>>> import numpy as np
>>> import numpy.linalg as la
>>> np.set_printoptions(suppress=True, linewidth=120)
>>> arr = np.tril(np.array([[0, -4, -4], [-9, 4, -4], [-7, 4, 6]]), -1) + np.eye(3, dtype=int)
>>> print(arr)
[[ 1  0  0]
 [-9  1  0]
 [-7  4  1]]
>>> # triangular: eigenvalues sit on the diagonal
>>> print(la.cond(arr) > 100)
True
>>> print(round(float(la.norm(arr, 2) / la.norm(arr)), 2))
0.98
>>> print(la.matrix_rank(arr, rtol=0.1))
2
>>> F = np.array([[4.0, 2.0, 0.0], [2.0, 0.0, 2.0], [0.0, 2.0, 8.0]])
>>> O, r_ = la.qr(F)
>>> print(np.round(np.trace(O @ O.T), 2))
3.0
>>> print(np.allclose(r_.T @ r_, F.T @ F))
True
>>> print(np.round(abs(r_[0, 0]), 2), np.round(la.norm(F[:, 0]), 2))
4.47 4.47
>>> print(np.round(O.T @ O, 2) + 0)
[[1. 0. 0.]
 [0. 1. 0.]
 [0. 0. 1.]]
>>> print(O.round(2))
[[-0.89  0.18 -0.41]
 [-0.45 -0.37  0.82]
 [-0.    0.91  0.41]]
>>> print(np.round(O @ r_, 2) + 0)
[[4. 2. 0.]
 [2. 0. 2.]
 [0. 2. 8.]]
>>> X = np.loadtxt("out12.csv", delimiter=",")
>>> print(X)
[[-19.   0.  -6.   0.  -1.]
 [  0.  12.   3.   1.  -4.]
 [ -3.  -9.   8.   9.   2.]
 [  1.  -9.   5.  -8.  -8.]
 [  4.   7.   2.   9. -14.]]
>>> other = X / np.sqrt((X ** 2).mean(axis=1, keepdims=True))
>>> print(other[3].round(2))
[ 0.15 -1.31  0.73 -1.17 -1.17]
>>> print(la.matrix_rank(X - X.mean(axis=1, keepdims=True)))
4
>>> proj = np.triu(np.array([[1, 0, -1, 2, -2],
...     [1, -2, -1, 1, -2],
...     [1, 1, 2, 2, -1],
...     [-2, -1, -2, -2, 1],
...     [1, 0, 0, -2, 1]]), 1) + np.eye(5)
>>> other = proj @ X @ la.inv(proj)
>>> print(proj @ X - X @ proj)
[[ -3. -23. -21.   7. -34.]
 [ -4. -14.   5. -53.  44.]
 [ -2. -25.  -4. -26. -27.]
 [  4.   7.  -6.   6. -17.]
 [  0.   0.  11. -19.  15.]]
>>> print(la.matrix_rank(other))
5
>>> print(np.trace(other), np.trace(X))
-21.0 -21.0
>>> W0 = np.loadtxt("test5.csv", delimiter=",")
>>> print(W0)
[[4. 2. 6.]
 [2. 1. 3.]
 [6. 3. 9.]]
>>> r = la.matrix_rank(W0)
>>> print(r)
1
>>> ns = la.svd(W0)[2][r:].T
>>> print([int(la.matrix_rank(W0[:i])) for i in range(1, len(W0) + 1)])
[1, 1, 1]
>>> print(np.round(W0 @ ns, 2) + 0)
[[0. 0.]
 [0. 0.]
 [0. 0.]]
>>> print(ns.shape)
(3, 2)
>>> print(la.matrix_rank(W0.T @ W0), la.matrix_rank(W0 @ W0.T))
1 1
